% python3 -q
>>> import numpy as np
>>> np.set_printoptions(precision=2, suppress=True, linewidth=160)
>>> mat = np.vander(np.arange(8) - 1, 4, increasing=True)
>>> print(mat)
[[  1  -1   1  -1]
 [  1   0   0   0]
 [  1   1   1   1]
 [  1   2   4   8]
 [  1   3   9  27]
 [  1   4  16  64]
 [  1   5  25 125]
 [  1   6  36 216]]
>>> vec = np.array([-2, -4, 5, 4])
>>> rhs = mat @ vec
>>> print(rhs)
[   3   -2    3   42  139  318  603 1018]
>>> rng = np.random.default_rng(895)
>>> rhs = rhs + 0.3 * rng.normal(size=8)
>>> print(rhs)
[   2.38   -2.07    3.22   41.89  139.34  318.03  602.93 1018.1 ]
>>> coef, *_ = np.linalg.lstsq(mat, rhs)
>>> print(round(np.linalg.norm(rhs - mat @ coef), 2))
0.38
>>> print([round(float(np.linalg.norm(np.linalg.solve(mat.T @ mat + lam * np.eye(4), mat.T @ rhs))), 2) for lam in (0, 1, 10, 100)])
[7.59, 6.35, 5.02, 4.73]
>>> print(np.round(mat.T @ (rhs - mat @ coef), 2) + 0)
[0. 0. 0. 0.]
>>> Y = np.c_[mat[:, :2] @ np.array([[3, 5], [-3, 0]]), np.array([1, 0, 4, 5, 3, 5, 0, 4])]
>>> print(Y)
[[  6   5   1]
 [  3   5   0]
 [  0   5   4]
 [ -3   5   5]
 [ -6   5   3]
 [ -9   5   5]
 [-12   5   0]
 [-15   5   4]]
>>> print(np.round(np.linalg.norm(Y - mat @ np.linalg.lstsq(mat, Y)[0], axis=0), 2) + 0)
[0.   0.   4.58]
>>> E = np.loadtxt("block2.csv", delimiter=",")
>>> print(E)
[[  4.32   1.45   4.31   4.33   7.23   7.19   2.87  -0.02   7.2    7.22]
 [ -1.25  -0.41  -1.27  -1.24  -2.12  -2.11  -0.85  -0.02  -2.11  -2.13]
 [ -1.96  -0.63  -1.96  -2.    -3.28  -3.29  -1.31  -0.01  -3.26  -3.32]
 [  3.26   1.09   3.31   3.32   5.52   5.54   2.19  -0.01   5.52   5.52]
 [  5.22   1.74   5.19   5.16   8.66   8.63   3.45   0.03   8.61   8.64]
 [ -2.37  -0.8   -2.38  -2.4   -3.98  -3.97  -1.59   0.    -3.96  -3.96]
 [  3.04   1.03   3.03   3.07   5.04   5.1    2.03  -0.01   5.05   5.09]
 [  4.32   1.5    4.34   4.36   7.25   7.22   2.91   0.     7.22   7.24]
 [ -1.65  -0.55  -1.7   -1.68  -2.85  -2.84  -1.13   0.    -2.81  -2.78]
 [  0.78   0.27   0.79   0.8    1.35   1.31   0.53   0.01   1.33   1.32]
 [  4.76   1.56   4.73   4.71   7.89   7.91   3.25   0.04   7.92   7.91]
 [ -4.11  -1.43  -4.18  -4.18  -6.94  -6.92  -2.79  -0.02  -6.95  -6.99]
 [  3.19   1.05   3.19   3.19   5.33   5.27   2.1    0.03   5.29   5.31]
 [  1.24   0.41   1.23   1.22   2.02   2.05   0.83   0.03   2.05   2.02]
 [  0.36   0.1    0.35   0.37   0.59   0.57   0.22   0.03   0.61   0.61]
 [  0.18   0.06   0.14   0.2    0.28   0.27   0.1   -0.01   0.26   0.23]
 [ -0.61  -0.19  -0.63  -0.6   -1.04  -1.05  -0.41   0.    -0.97  -1.  ]
 [ -6.78  -2.26  -6.76  -6.78 -11.27 -11.26  -4.5    0.01 -11.25 -11.28]
 [  0.6    0.22   0.61   0.64   0.98   1.01   0.42   0.     1.04   1.08]
 [  5.95   1.97   5.92   5.97   9.92   9.88   3.95   0.     9.87   9.92]
 [ -3.25  -1.09  -3.25  -3.27  -5.36  -5.37  -2.16  -0.03  -5.38  -5.41]
 [  0.26   0.08   0.24   0.22   0.41   0.38   0.16   0.03   0.43   0.42]
 [  3.03   1.04   3.08   3.1    5.13   5.09   2.03  -0.01   5.12   5.11]
 [ -2.05  -0.68  -2.08  -2.07  -3.45  -3.47  -1.37   0.    -3.38  -3.4 ]
 [ -1.24  -0.39  -1.21  -1.2   -2.06  -2.01  -0.78   0.02  -2.04  -2.02]
 [ -1.24  -0.4   -1.22  -1.21  -2.02  -1.99  -0.8   -0.01  -2.06  -2.02]
 [  6.42   2.14   6.44   6.41  10.66  10.71   4.27  -0.02  10.65  10.65]
 [  0.89   0.3    0.91   0.95   1.51   1.55   0.62   0.     1.52   1.57]
 [ -1.13  -0.4   -1.16  -1.16  -1.9   -1.88  -0.78   0.04  -1.93  -1.91]
 [ -2.    -0.64  -2.02  -2.    -3.38  -3.34  -1.34  -0.02  -3.35  -3.35]
 [  4.82   1.6    4.84   4.84   8.02   7.98   3.17  -0.01   7.99   8.04]
 [  1.98   0.66   2.01   1.99   3.33   3.29   1.32   0.01   3.31   3.31]
 [ -4.88  -1.64  -4.85  -4.85  -8.11  -8.12  -3.26  -0.01  -8.09  -8.13]
 [  3.32   1.13   3.32   3.32   5.54   5.54   2.21  -0.01   5.54   5.55]
 [ -2.24  -0.76  -2.26  -2.22  -3.68  -3.72  -1.47   0.    -3.74  -3.73]
 [ -0.41  -0.11  -0.45  -0.46  -0.74  -0.74  -0.28   0.04  -0.68  -0.69]
 [  1.04   0.34   1.08   1.05   1.75   1.7    0.66  -0.04   1.75   1.72]
 [  3.18   1.07   3.18   3.21   5.28   5.31   2.14   0.     5.29   5.29]
 [ -0.9   -0.28  -0.89  -0.92  -1.46  -1.48  -0.59   0.02  -1.47  -1.45]]
>>> dist = np.linalg.norm(E[:, None] - E[None], axis=-1)
>>> print(dist.mean(axis=1).argmax())
17
>>> print(dist.shape)
(39, 39)
